$ ipython --no-banner

In [1]: import numpy as np

In [2]: from numpy import linalg as LA

In [3]: np.set_printoptions(precision=1, suppress=True, linewidth=160)

In [4]: F = np.loadtxt("test4.csv", delimiter=",")

In [5]: F
Out[5]: 
array([[0., 0., 0., 0.],
       [1., 2., 3., 1.],
       [0., 0., 0., 0.],
       [0., 0., 0., 0.],
       [2., 3., 6., 2.],
       [0., 0., 0., 0.],
       [0., 0., 0., 0.],
       [2., 1., 6., 0.],
       [0., 0., 0., 0.],
       [0., 1., 3., 0.],
       [3., 1., 6., 1.],
       [0., 0., 0., 0.],
       [0., 1., 3., 0.],
       [1., 3., 6., 1.],
       [4., 3., 9., 2.],
       [2., 0., 3., 0.],
       [0., 0., 0., 0.],
       [1., 2., 6., 1.],
       [0., 0., 0., 0.],
       [0., 0., 0., 0.],
       [0., 0., 0., 0.],
       [0., 0., 0., 0.],
       [0., 0., 0., 0.],
       [1., 3., 6., 1.],
       [2., 3., 6., 2.],
       [0., 0., 0., 0.]])

In [6]: # row 2 repeats row 0

In [7]: Xs = F - F.mean(axis=0)

In [8]: V = LA.svd(Xs)[2][:1]

In [9]: other = Xs - Xs @ V.T @ V

In [10]: LA.norm(other, axis=1).round(6).argmax()
Out[10]: np.int64(10)

In [11]: np.round(np.diag(V.T @ V), 1) + 0
Out[11]: array([0.1, 0.1, 0.8, 0. ])

In [12]: feats = np.loadtxt("layer7.csv", delimiter=",")

In [13]: feats
Out[13]: 
array([[ 12.8,  -7.8,  -6.1, -11.3,   0.5,   3.1],
       [  8.7,   0.5,   5.9,   0.7, -13.4, -10.4],
       [-11.6,   0.9, -10.5,   7.2,  -2.8,  -9.7],
       [  9. ,   1.9,   2.8,  14.1,  10.3,   1.6],
       [  3.2,   2.3,  -3.4, -15.4,  -0.8,  11.6],
       [ -2.9,   0.5,  -0.4,   2. , -19.5,  -2.9],
       [  1.8,  13. ,  -8.8,   9.5,  -6.9,   3.4],
       [  0.7,   8.5,   2.3,  11.2,   4.3,  13.3],
       [  1.4,   1.2,   6.6,   1.3, -17.3,  -7.1],
       [ 11.3,   2.5,   0.8,  -3.2, -15.8,   2.5],
       [ 11.8, -14.8,  -5.7,   2.9,  -1.1,  -0.7],
       [  6.6, -11.2,  -6.1, -12.4,  -2.9,   5.6],
       [ -3.3,   0.3, -12. ,  15.1,   4.1,  -0.5],
       [ -3.3,  -7.1,   6.9,   3.6,  -5.2, -15.9],
       [  3.8,  -0.4,  -1.8,  -6. ,  -7.7, -16.9],
       [  2.2,  -4.7,   6.3,  14.2,  -1.2, -11.4],
       [  8.6,  -3.8,  10.9,   4.4, -13.2,  -0.1],
       [-15. ,   4.5,   3.6,  11.8,   0.7,  -1.4],
       [ 12.8,   5.3,  -6.1,   9.8,   1.2,   8.6],
       [ 10.3,  -7.6,  -3.4,   0.3,  -5.8, -13.8],
       [  3.1,   4.9,  -6.2, -17.4,  -4.1,   2.8],
       [  0.7,  -7.8,   9.7,   4.3,  -7.3, -13.1],
       [ -9.5,   2.7,  -6. , -14.2,   2.5,  -7.7],
       [  4.3,  12.8,  -5. ,  -3.9,  -7.8, -10.8],
       [ -4.6,   4.5,   7. ,   2.2, -16.6,  -5.4],
       [  2.2,  12.7,   1.4, -12.3,   4.5,   7.8],
       [ -3.4,  -5.8, -10.6, -14.4,  -1.9,  -5.4],
       [  1.3,   6.3,  -4.8, -13.4, -11.2,  -5.5],
       [-13.7,  -8.2,   8. ,  -7.7,  -2.1,  -4.4],
       [ -0.9,  -1.9,  15.5,  -2.8,   9.7,  -7.2]])

In [14]: x = np.array([0, 1, 0, 3, 2, 2])

In [15]: rhs = feats @ x

In [16]: np.round(LA.lstsq(feats, rhs)[0], 1) + 0
Out[16]: array([0., 1., 0., 3., 2., 2.])

In [17]: np.round(LA.pinv(feats) @ feats, 1) + 0
Out[17]: 
array([[1., 0., 0., 0., 0., 0.],
       [0., 1., 0., 0., 0., 0.],
       [0., 0., 1., 0., 0., 0.],
       [0., 0., 0., 1., 0., 0.],
       [0., 0., 0., 0., 1., 0.],
       [0., 0., 0., 0., 0., 1.]])

In [18]: rng = np.random.default_rng(640)

In [19]: rhs = rhs + 0.3 * rng.normal(size=30)

In [20]: rhs
Out[20]: 
array([-34.3, -45.2,  -2.7,  68. , -22.6, -38.6,  33.9,  76.6, -43.5, -33.5,  -9.5, -42.5,  53.5, -38.7, -66.9,  12.9, -16.9,  38.7,  54.1, -45.9, -50. ,
       -36. , -50.7, -35.5, -32.2,   0.8, -63.5, -67.3, -44.2,  -5.1])

In [21]: c, *_ = LA.lstsq(feats, rhs)

In [22]: round(LA.norm(rhs - feats @ c), 1)
Out[22]: np.float64(1.9)

In [23]: np.round(feats.T @ (rhs - feats @ c), 1) + 0
Out[23]: array([0., 0., 0., 0., 0., 0.])

In [24]: [round(float(LA.norm(LA.solve(feats.T @ feats + lam * np.eye(6), feats.T @ rhs))), 2) for lam in (0, 1, 10, 100)]
Out[24]: [4.23, 4.23, 4.22, 4.1]

In [25]: c.round(1) + 0
Out[25]: array([0., 1., 0., 3., 2., 2.])
